In [1]: import numpy as np

In [2]: import numpy.linalg as la

In [3]: np.set_printoptions(suppress=True, linewidth=160)

In [4]: A = np.array([[-6, -2, -6, 0, 0],
   ...:     [0, 0, 0, 0, 0],
   ...:     [0, 0, 0, 0, 0],
   ...:     [-3, -1, -3, 0, 0],
   ...:     [3, 1, 3, 0, 0],
   ...:     [-3, -1, -3, 0, 0],
   ...:     [-3, -1, -3, 0, 0],
   ...:     [-6, -2, -6, 0, 0],
   ...:     [0, 0, 0, 0, 0]])

In [5]: U, sig, VT = la.svd(A)

In [6]: vecs = VT[:(sig > 1e-8).sum()]

In [7]: rng = np.random.default_rng(5369)

In [8]: vec = A[0] + 3 * A[2] + rng.integers(2) * np.eye(5)[4]

In [9]: vec
Out[9]: array([-6., -2., -6.,  0.,  0.])

In [10]: np.allclose(vecs.T @ vecs @ vec, vec)
Out[10]: True

In [11]: la.matrix_rank(np.vstack([A, vec]))
Out[11]: np.int64(1)

In [12]: np.unique(A.round(6), axis=0).shape
Out[12]: (4, 5)

In [13]: np.abs(np.diag(la.qr(A)[1])) > 1e-9
Out[13]: array([ True, False, False, False, False])

In [14]: np.round(A @ la.pinv(A) @ A, 3)
Out[14]: 
array([[-6., -2., -6.,  0.,  0.],
       [ 0.,  0.,  0.,  0.,  0.],
       [ 0.,  0.,  0.,  0.,  0.],
       [-3., -1., -3.,  0.,  0.],
       [ 3.,  1.,  3.,  0.,  0.],
       [-3., -1., -3.,  0.,  0.],
       [-3., -1., -3.,  0.,  0.],
       [-6., -2., -6.,  0.,  0.],
       [ 0.,  0.,  0.,  0.,  0.]])

In [15]: W = np.array([[1, 8, 6, 0], [6, 2, 6, 4], [1, 2, 3, 8], [1, 3, 8, 9], [9, 8, 0, 5]])

In [16]: c = np.array([3, 3, 1, 3])

In [17]: hid = np.maximum(A @ W + c, 0)

In [18]: print((hid > 0).astype(int))
[[0 0 0 0]
 [1 1 1 1]
 [1 1 1 1]
 [0 0 0 0]
 [1 1 1 1]
 [0 0 0 0]
 [0 0 0 0]
 [0 0 0 0]
 [1 1 1 1]]

In [19]: C = np.array([[1, 3, 3], [7, 8, 9], [9, 0, 8], [2, 1, 7]])

In [20]: (hid @ C).round(6).argmax(axis=1)
Out[20]: array([0, 2, 2, 0, 2, 0, 0, 0, 2])

In [21]: W @ C
Out[21]: 
array([[111,  67, 123],
       [ 82,  38, 112],
       [ 58,  27, 101],
       [112,  36, 157],
       [ 75,  96, 134]])

In [22]: W0 = np.array([[0, 0, 0, 0], [-2, -2, 0, 0], [-2, 3, 1, 0], [-1, 3, -3, 0]])

In [23]: np.prod(np.diag(W0)), round(float(la.det(W0)), 3)
Out[23]: (np.int64(0), 0.0)

In [24]: np.round(np.sort(la.eigvals(W0)), 3)
Out[24]: array([-2.,  0.,  0.,  1.])

In [25]: la.matrix_power(W0 - np.diag(np.diag(W0)), 4)
Out[25]: 
array([[0, 0, 0, 0],
       [0, 0, 0, 0],
       [0, 0, 0, 0],
       [0, 0, 0, 0]])

In [26]: la.matrix_rank(W0 - W0[0, 0] * np.eye(4))
Out[26]: np.int64(3)

In [27]: F = np.load("sample11.npy")

In [28]: F
Out[28]: 
array([[ 16,  23,  -2,  21,  -5, -16,   7,  -9,  32],
       [ 16, -18, -29,  22, -26,  27,   6, -18, -12],
       [ -1,  -4, -19,  -5, -34, -23,  10, -34, -22],
       [-21,  11,   8, -12, -26, -31, -11, -21, -20],
       [-25, -15,   8, -46,   8, -23,   3,   1, -36],
       [  0,  -1,   9,  17,   9,  33, -17,  19,   8],
       [-21,  15,  13,   8, -31,  -9, -27, -15, -14],
       [ 18, -23, -31,  -7,  -5,   1,  29, -15, -12],
       [ 19,  11,  -2,  12,  16,  -3,  13,   7,  32],
       [ 22, -22, -45,  16, -40,   9,  22, -38, -20],
       [  4,   5,  -9,  43, -40,  30, -23, -17,  -2],
       [ 25,  31,   5,  34,  12,  -4,   5,   7,  56]])

In [29]: U, sig, VT = la.svd(F)

In [30]: sig.round(3) + 0
Out[30]: array([135.163, 125.331,  88.913,  77.411,   0.   ,   0.   ,   0.   ,   0.   ,   0.   ])

In [31]: Y = U[:, :4] @ np.diag(sig[:4]) @ VT[:4]

In [32]: print(la.matrix_rank(Y))
4
